>>> import numpy as np
>>> np.set_printoptions(suppress=True, linewidth=100)
>>> def rnd(a):
...     return np.round(a, 3) + 0
... 
>>> arr = np.array([[2.0, -1.0, 2.0, -1.0, 2.0, 0.0],
...     [1.0, -1.0, 1.0, 2.0, 0.0, -2.0],
...     [0.0, -1.0, -2.0, -1.0, 1.0, -2.0],
...     [2.0, 2.0, -1.0, 1.0, -1.0, 3.0],
...     [0.0, 0.0, 0.0, 0.0, 4.0, 1.0],
...     [0.0, 0.0, 0.0, 0.0, 0.0, 4.0]])
>>> arr
array([[ 2., -1.,  2., -1.,  2.,  0.],
       [ 1., -1.,  1.,  2.,  0., -2.],
       [ 0., -1., -2., -1.,  1., -2.],
       [ 2.,  2., -1.,  1., -1.,  3.],
       [ 0.,  0.,  0.,  0.,  4.,  1.],
       [ 0.,  0.,  0.,  0.,  0.,  4.]])
>>> u = np.array([2, -2, 0])
>>> np.array([np.convolve(row, u, "same") for row in arr])
array([[-6.,  6., -6.,  6., -4.,  0.],
       [-4.,  4.,  2., -4., -4.,  4.],
       [-2., -2.,  2.,  4., -6.,  4.],
       [ 0., -6.,  4., -4.,  8., -6.],
       [ 0.,  0.,  0.,  8., -6., -2.],
       [ 0.,  0.,  0.,  0.,  8., -8.]])
>>> np.convolve(arr[1], u)
array([ 2., -4.,  4.,  2., -4., -4.,  4.,  0.])
>>> np.correlate(arr[1], arr[5], "full")
array([ 4., -4.,  4.,  8.,  0., -8.,  0.,  0.,  0.,  0.,  0.])
>>> np.cross(arr[1, :3], arr[5, :3])
array([-0.,  0.,  0.])
>>> blk = np.stack([arr, -2 * arr, arr[::-1]])
>>> rnd(np.linalg.det(blk))
array([  832., 53248.,  -832.])
>>> np.einsum("bij,cij->bc", blk, blk)
array([[  89., -178.,  -20.],
       [-178.,  356.,   40.],
       [ -20.,   40.,   89.]])
>>> blk.shape
(3, 6, 6)
>>> C2 = arr.T @ arr
>>> np.linalg.matrix_rank(C2)
np.int64(6)
>>> rnd(np.linalg.eigvalsh(C2)[::-1])
array([38.523, 24.628, 12.683,  6.721,  4.574,  1.871])
>>> rnd(np.linalg.svd(arr, compute_uv=False) ** 2)
array([38.523, 24.628, 12.683,  6.721,  4.574,  1.871])
>>> np.allclose(C2, C2.T)
True
>>> (arr @ arr.T).shape
(6, 6)
>>> x0 = np.array([2, 2, 0, 1, 2, 0])
>>> target = arr @ x0
>>> target
array([ 5.,  2., -1.,  7.,  8.,  0.])
>>> rnd(np.linalg.solve(arr, target))
array([2., 2., 0., 1., 2., 0.])
>>> rnd(np.linalg.solve(arr.T, arr[1]))
array([0., 1., 0., 0., 0., 0.])
>>> rnd(np.linalg.solve(arr, target + arr[:, 5]))
array([2., 2., 0., 1., 2., 1.])
>>> F = np.load("block10.npy")
>>> F
array([[ 1,  0,  0,  0,  0],
       [ 2,  1,  0,  0,  0],
       [-2, -2,  1,  0,  0],
       [ 0,  2,  1,  1,  0],
       [-1, -1, -3, -3,  1]])
>>> x0 = np.array([3, 2, 1, 0, 2])
>>> F @ np.ones(5)
array([ 1.,  3., -3.,  4., -7.])
>>> (F * x0).sum(axis=1)
array([ 3,  8, -9,  5, -6])
>>> (F @ x0).argmax()
np.int64(1)
>>> np.einsum("ij,j->i", F, x0)
array([ 3,  8, -9,  5, -6])
>>> F @ np.eye(5)[4]
array([0., 0., 0., 0., 1.])
>>> rnd(np.linalg.norm(F, "nuc"))
np.float64(10.93)
>>> np.linalg.norm(F, axis=1).argmax()
np.int64(4)
>>> u = np.array([1, 0, -2, 3, -2])
>>> out = F + np.outer(u, np.eye(5)[4])
>>> rnd(np.linalg.det(out) / np.linalg.det(F)), rnd(1 + np.linalg.solve(F, u)[4])
(np.float64(19.0), np.float64(19.0))
>>> out
array([[ 1.,  0.,  0.,  0.,  1.],
       [ 2.,  1.,  0.,  0.,  0.],
       [-2., -2.,  1.,  0., -2.],
       [ 0.,  2.,  1.,  1.,  3.],
       [-1., -1., -3., -3., -1.]])
>>> mat = np.loadtxt("m.csv", delimiter=",")
>>> mat
array([[ 0.462, -1.527, -1.041,  0.618,  0.08 ],
       [-0.257,  1.075,  0.662, -0.162,  0.014],
       [ 0.798, -2.725, -1.74 ,  0.921, -0.071],
       [ 0.418, -1.473, -0.92 ,  0.465, -0.019],
       [-1.674,  5.041,  3.429, -1.653, -0.027],
       [ 0.063, -0.125, -0.085,  0.037, -0.041],
       [ 0.753, -2.085, -1.383,  0.691, -0.053],
       [ 1.292, -3.785, -2.475,  1.315,  0.079],
       [-1.187,  3.544,  2.285, -1.239, -0.018],
       [-0.437,  1.287,  0.947, -0.477,  0.013],
       [ 0.265, -0.917, -0.559,  0.324,  0.109],
       [-0.528,  1.866,  1.231, -0.634,  0.014],
       [ 0.27 , -0.855, -0.496,  0.221,  0.01 ],
       [-0.95 ,  2.883,  1.936, -0.924,  0.01 ],
       [-0.109,  0.127,  0.234, -0.058, -0.01 ],
       [ 0.367, -1.11 , -0.765,  0.385,  0.018],
       [ 0.562, -1.527, -1.011,  0.401,  0.035],
       [-0.957,  3.041,  2.076, -0.963, -0.003],
       [ 0.713, -2.125, -1.432,  0.782,  0.04 ],
       [-0.025,  0.29 ,  0.158, -0.108, -0.031],
       [-0.356,  1.188,  0.859, -0.344, -0.054],
       [ 0.542, -1.746, -1.062,  0.556,  0.016],
       [-0.725,  2.09 ,  1.367, -0.644, -0.001],
       [-1.999,  5.949,  3.972, -1.987, -0.009],
       [-1.155,  3.254,  2.226, -1.052,  0.083],
       [ 0.207, -0.603, -0.423,  0.272, -0.025],
       [-1.141,  3.179,  2.117, -1.068, -0.033],
       [-0.066,  0.081,  0.105, -0.061,  0.013]])
>>> z = mat[:, 2] > np.median(mat[:, 2])
>>> u = mat[z].mean(axis=0) - mat[~z].mean(axis=0)
>>> rnd((((mat - mat.mean(axis=0)) @ u > 0) == z).mean())
np.float64(0.929)
>>> np.argsort(-np.abs(u).round(6), kind="stable")
array([1, 2, 3, 0, 4])
>>> E = np.array([[0, 0, 0], [4, 4, 0], [0, 2, 4]])
>>> E
array([[0, 0, 0],
       [4, 4, 0],
       [0, 2, 4]])
>>> x0 = np.array([2, 0, 0])
>>> h = np.maximum(E @ x0, 0)
>>> E * (h > 1e-9)[:, None]
array([[0, 0, 0],
       [4, 4, 0],
       [0, 0, 0]])
>>> E.T @ h
array([32, 32,  0])
>>> h
array([0, 8, 0])
>>> rng = np.random.default_rng(9261)
>>> z = rng.permutation(5)
>>> out = F[:, z] * rng.choice([-1, 1], 5)
>>> out
array([[ 0, -1,  0,  0,  0],
       [ 0, -2,  0,  0,  1],
       [ 0,  2,  1,  0, -2],
       [-1,  0,  1,  0,  2],
       [ 3,  1, -3, -1, -1]])
>>> Uu, _, VT = np.linalg.svd(F.T @ out)
>>> rnd(Uu @ VT)
array([[ 0., -1.,  0.,  0.,  0.],
       [ 0.,  0.,  0.,  0.,  1.],
       [ 0.,  0.,  1.,  0.,  0.],
       [-1.,  0.,  0.,  0.,  0.],
       [ 0.,  0.,  0., -1.,  0.]])
>>> z
array([3, 0, 2, 4, 1])
>>> Uu, sigma, VT = np.linalg.svd(out, full_matrices=False)
>>> rnd(sigma)
array([5.086, 3.616, 1.681, 0.48 , 0.067])
>>> rnd(np.abs(VT[0]))
array([0.585, 0.356, 0.543, 0.169, 0.455])
>>> rank = np.linalg.matrix_rank(E)
>>> rank
np.int64(2)
>>> null = np.linalg.svd(E)[2][rank:].T
>>> E @ null
array([[0.],
       [0.],
       [0.]])
>>> np.allclose(E @ null, 0)
True
>>> [int(np.linalg.matrix_rank(E[:, :j + 1])) for j in range(3)]
[1, 2, 2]
>>> X = rng.normal(size=(16, 3))
>>> X = 3 * X / np.linalg.norm(X, axis=1, keepdims=True)
>>> rnd(X)
array([[-0.515,  1.416, -2.594],
       [ 1.624,  0.113, -2.52 ],
       [ 2.873,  0.61 ,  0.609],
       [-0.252,  2.572,  1.524],
       [-0.504,  1.6  ,  2.487],
       [-0.181, -0.308, -2.979],
       [-0.208,  0.73 ,  2.902],
       [-1.23 ,  2.022,  1.843],
       [ 0.748, -0.316,  2.888],
       [-1.158, -2.22 , -1.653],
       [ 0.563, -2.931,  0.306],
       [ 0.647, -1.019, -2.747],
       [ 2.996, -0.085, -0.124],
       [-2.903, -0.721, -0.233],
       [-0.372,  2.932,  0.516],
       [ 2.172, -2.029, -0.405]])
>>> basis = mat[[9, 8]].astype(float)
>>> for _ in range(6):
...     z = np.linalg.norm(mat[:, None] - basis, axis=-1).argmin(axis=1)
...     basis = np.array([mat[z == j].mean(axis=0) for j in range(2)])
... 
>>> z
array([0, 1, 0, 0, 1, 0, 0, 0, 1, 1, 0, 1, 0, 1, 0, 0, 0, 1, 0, 0, 1, 0, 1, 1, 1, 0, 1, 0])
>>> rnd(basis)
array([[ 0.407, -1.257, -0.806,  0.423,  0.009],
       [-0.947,  2.866,  1.926, -0.929, -0.001]])
>>> M = np.array([[6, 9, 3], [5, 3, 5], [1, -4, 2]])
>>> M
array([[ 6,  9,  3],
       [ 5,  3,  5],
       [ 1, -4,  2]])
>>> out = M[0, 0] * M[1:] - np.outer(M[1:, 0], M[0])
>>> out
array([[  0, -27,  15],
       [  0, -33,   9]])
>>> np.linalg.matrix_rank(out), np.linalg.matrix_rank(M)
(np.int64(2), np.int64(3))
>>> x0 = np.array([0, 2, 0])
>>> out * x0
array([[  0, -54,   0],
       [  0, -66,   0]])
>>> out @ np.ones(3)
array([-12., -24.])
>>> out @ x0
array([-54, -66])
>>> out @ (2 * x0)
array([-108, -132])
>>> (out @ x0).argmax()
np.int64(0)
>>> theta = np.radians(72)
>>> R = np.eye(3)
>>> R[0, 0] = R[1, 1] = np.cos(theta)
>>> R[0, 1], R[1, 0] = -np.sin(theta), np.sin(theta)
>>> rnd(R)
array([[ 0.309, -0.951,  0.   ],
       [ 0.951,  0.309,  0.   ],
       [ 0.   ,  0.   ,  1.   ]])
>>> out = M @ R.T
>>> np.allclose(M @ M.T, out @ out.T)
True
>>> rnd(out)
array([[-6.705,  8.487,  3.   ],
       [-1.308,  5.682,  5.   ],
       [ 4.113, -0.285,  2.   ]])
>>> rnd(np.linalg.det(R)), rnd(np.trace(R))
(np.float64(1.0), np.float64(1.618))
>>> rnd(np.abs(out - M).max(axis=0))
array([12.705,  3.715,  0.   ])
>>> O = M.astype(float).copy()
>>> for j in range(3):
...     O[:, j] -= O[:, :j] @ (O[:, :j].T @ O[:, j])
...     O[:, j] /= np.linalg.norm(O[:, j])
... 
>>> rnd(O.T @ O)
array([[1., 0., 0.],
       [0., 1., 0.],
       [0., 0., 1.]])
>>> rnd(O.T @ M)
array([[ 7.874,  8.255,  5.715],
       [ 0.   ,  6.153, -2.142],
       [ 0.   ,  0.   ,  0.867]])
>>> x0 = np.array([0, 2, -2])
>>> target = M @ x0
>>> target
array([ 12,  -4, -12])
>>> rnd(np.linalg.solve(M, target))
array([ 0.,  2., -2.])
>>> out = np.array([[3, 1, 0], [2, 1, 2], [3, 2, 0]])
>>> W0 = np.triu(out)
>>> W0
array([[3, 1, 0],
       [0, 1, 2],
       [0, 0, 0]])
>>> x0 = np.array([1, 0, 2])
>>> h = np.maximum(W0 @ x0, 0)
>>> W0 * (h > 1e-9)[:, None]
array([[3, 1, 0],
       [0, 1, 2],
       [0, 0, 0]])
